>>> import numpy as np
>>> np.set_printoptions(suppress=True, linewidth=140)
>>> rd = lambda a: np.round(a, 1) + 0
>>> F = np.loadtxt("case14.csv", delimiter=",")
>>> F
array([[ 1.,  2.,  1.,  2.],
       [-1.,  4., -1.,  4.],
       [ 1.,  2.,  1.,  2.],
       [-1.,  4., -1.,  4.]])
>>> rank = np.linalg.matrix_rank(F)
>>> rank
np.int64(2)
>>> ns = np.linalg.svd(F)[2][rank:].T
>>> [int(np.linalg.matrix_rank(np.delete(F, i, axis=0))) for i in range(4)]
[2, 2, 2, 2]
>>> [int(np.linalg.matrix_rank(F[:i])) for i in range(1, len(F) + 1)]
[1, 2, 2, 2]
>>> [int(np.linalg.matrix_rank(F[:, :j + 1])) for j in range(4)]
[1, 2, 2, 2]
>>> m1 = np.array([[0, 0, 1], [0, 0, 1], [1, 1, 0]])
>>> left, s, Vh = np.linalg.svd(m1)
>>> np.argmax(s[:-1] / (s[1:] + 1e-6)) + 1
np.int64(2)
>>> B = left[:, :2] @ np.diag(s[:2]) @ Vh[:2]
>>> np.abs(m1 - B).max()
np.float64(0.0)
>>> np.linalg.matrix_rank(B)
np.int64(2)
>>> evals, evecs = np.linalg.eigh(m1)
>>> rd(evecs.T @ evecs)
array([[1., 0., 0.],
       [0., 1., 0.],
       [0., 0., 1.]])
>>> rd(evals)
array([-1.4,  0. ,  1.4])
>>> rd(np.linalg.eigvalsh(m1 + 3 * np.eye(3)))
array([1.6, 3. , 4.4])
>>> np.unique(evals.round(6) + 0, return_counts=True)[1]
array([1, 1, 1])
>>> rd(evecs @ np.diag(evals) @ evecs.T)
array([[0., 0., 1.],
       [0., 0., 1.],
       [1., 1., 0.]])
>>> rd(np.linalg.svd(m1, compute_uv=False))
array([1.4, 1.4, 0. ])
